$ python3 -q
>>> import numpy as np
>>> np.set_printoptions(suppress=True, linewidth=160)
>>> rd = lambda a: np.round(a, 1) + 0
>>> f = np.array([3, 4, 5])
>>> rng = np.random.default_rng(5107)
>>> mat = np.outer(rng.normal(size=26), f) + 0.3 * rng.normal(size=(26, 3))
>>> rd(mat)
array([[ -2.4,  -2.7,  -4.2],
       [  1.3,   2.4,   2.7],
       [  1.8,   2.3,   3.1],
       [  2. ,   2.7,   3.5],
       [  1.7,   2.2,   2.2],
       [ -6.5,  -8.6, -10.6],
       [ -5.2,  -6.3,  -8.5],
       [ -2.5,  -3.3,  -4.2],
       [ -1.5,  -1.9,  -2.4],
       [  2.1,   2.2,   2.6],
       [  3.4,   4.4,   6.1],
       [ -4.9,  -6.5,  -8.2],
       [  4.7,   6.5,   8.3],
       [ -0.5,  -0.9,  -1.2],
       [ -0.1,   0.3,   0.4],
       [  0.3,   0.3,  -0.4],
       [  4.5,   5.6,   7. ],
       [  2.9,   3.3,   4.4],
       [  1.2,   1.9,   1.7],
       [ -1.1,  -1.3,  -2.1],
       [  3. ,   3.8,   4.5],
       [  0.7,   1.7,   1.9],
       [ -4.1,  -6.3,  -7.2],
       [  0.6,   0.9,   1.6],
       [ -6.6,  -8.4, -10.6],
       [ -1.6,  -1.3,  -1. ]])
>>> U, sv, VT = np.linalg.svd(mat)
>>> np.argmax(sv[:-1] / (sv[1:] + 1e-6)) + 1
np.int64(1)
>>> other = U[:, :1] @ np.diag(sv[:1]) @ VT[:1]
>>> rd(np.linalg.norm(mat - other) / np.linalg.norm(mat))
np.float64(0.1)
>>> print(np.linalg.matrix_rank(mat, rtol=0.05))
1
>>> x = np.array([-3, 7, -8])
>>> rhs = mat @ x
>>> rd(np.linalg.solve(mat.T @ mat, mat.T @ rhs))
array([-3.,  7., -8.])
>>> rd(np.linalg.lstsq(mat, rhs)[0])
array([-3.,  7., -8.])
>>> rd(np.linalg.pinv(mat) @ mat)
array([[1., 0., 0.],
       [0., 1., 0.],
       [0., 0., 1.]])
>>> rhs = rhs + 0.3 * rng.normal(size=26)
>>> rd(rhs)
array([ 21. ,  -8.5, -13.8, -15.8,  -7.2,  44.1,  40. ,  18.2,  11.1, -12. , -27.7,  34.7, -35.1,   4.4,  -0.7,   4.4, -30.6, -20.8,  -3.4,  10.8, -18.8,
        -6. ,  26. ,  -7.5,  45.6,   3.5])
>>> c, *_ = np.linalg.lstsq(mat, rhs)
>>> rd(np.linalg.norm(rhs - mat @ c))
np.float64(1.6)
>>> [round(float(np.linalg.norm(np.linalg.solve(mat.T @ mat + lam * np.eye(3), mat.T @ rhs))), 2) for lam in (0, 1, 10, 100)]
[10.41, 7.0, 3.35, 2.83]
>>> rd(c)
array([-3.1,  6.5, -7.5])
>>> other = mat + rng.integers(-2, 3, (26, 1)) @ rng.integers(-2, 3, (1, 3))
>>> rd(other)
array([[ -0.4,  -0.7,  -5.2],
       [  5.3,   6.4,   0.7],
       [  5.8,   6.3,   1.1],
       [ -2. ,  -1.3,   5.5],
       [ -2.3,  -1.8,   4.2],
       [ -2.5,  -4.6, -12.6],
       [ -3.2,  -4.3,  -9.5],
       [ -0.5,  -1.3,  -5.2],
       [  2.5,   2.1,  -4.4],
       [ -1.9,  -1.8,   4.6],
       [  7.4,   8.4,   4.1],
       [ -4.9,  -6.5,  -8.2],
       [  4.7,   6.5,   8.3],
       [ -4.5,  -4.9,   0.8],
       [ -2.1,  -1.7,   1.4],
       [ -3.7,  -3.7,   1.6],
       [  0.5,   1.6,   9. ],
       [  2.9,   3.3,   4.4],
       [  3.2,   3.9,   0.7],
       [  0.9,   0.7,  -3.1],
       [  5. ,   5.8,   3.5],
       [  4.7,   5.7,  -0.1],
       [ -2.1,  -4.3,  -8.2],
       [ -3.4,  -3.1,   3.6],
       [ -6.6,  -8.4, -10.6],
       [  2.4,   2.7,  -3. ]])
>>> rd(other - mat)
array([[ 2.,  2., -1.],
       [ 4.,  4., -2.],
       [ 4.,  4., -2.],
       [-4., -4.,  2.],
       [-4., -4.,  2.],
       [ 4.,  4., -2.],
       [ 2.,  2., -1.],
       [ 2.,  2., -1.],
       [ 4.,  4., -2.],
       [-4., -4.,  2.],
       [ 4.,  4., -2.],
       [ 0.,  0.,  0.],
       [ 0.,  0.,  0.],
       [-4., -4.,  2.],
       [-2., -2.,  1.],
       [-4., -4.,  2.],
       [-4., -4.,  2.],
       [ 0.,  0.,  0.],
       [ 2.,  2., -1.],
       [ 2.,  2., -1.],
       [ 2.,  2., -1.],
       [ 4.,  4., -2.],
       [ 2.,  2., -1.],
       [-4., -4.,  2.],
       [ 0.,  0.,  0.],
       [ 4.,  4., -2.]])
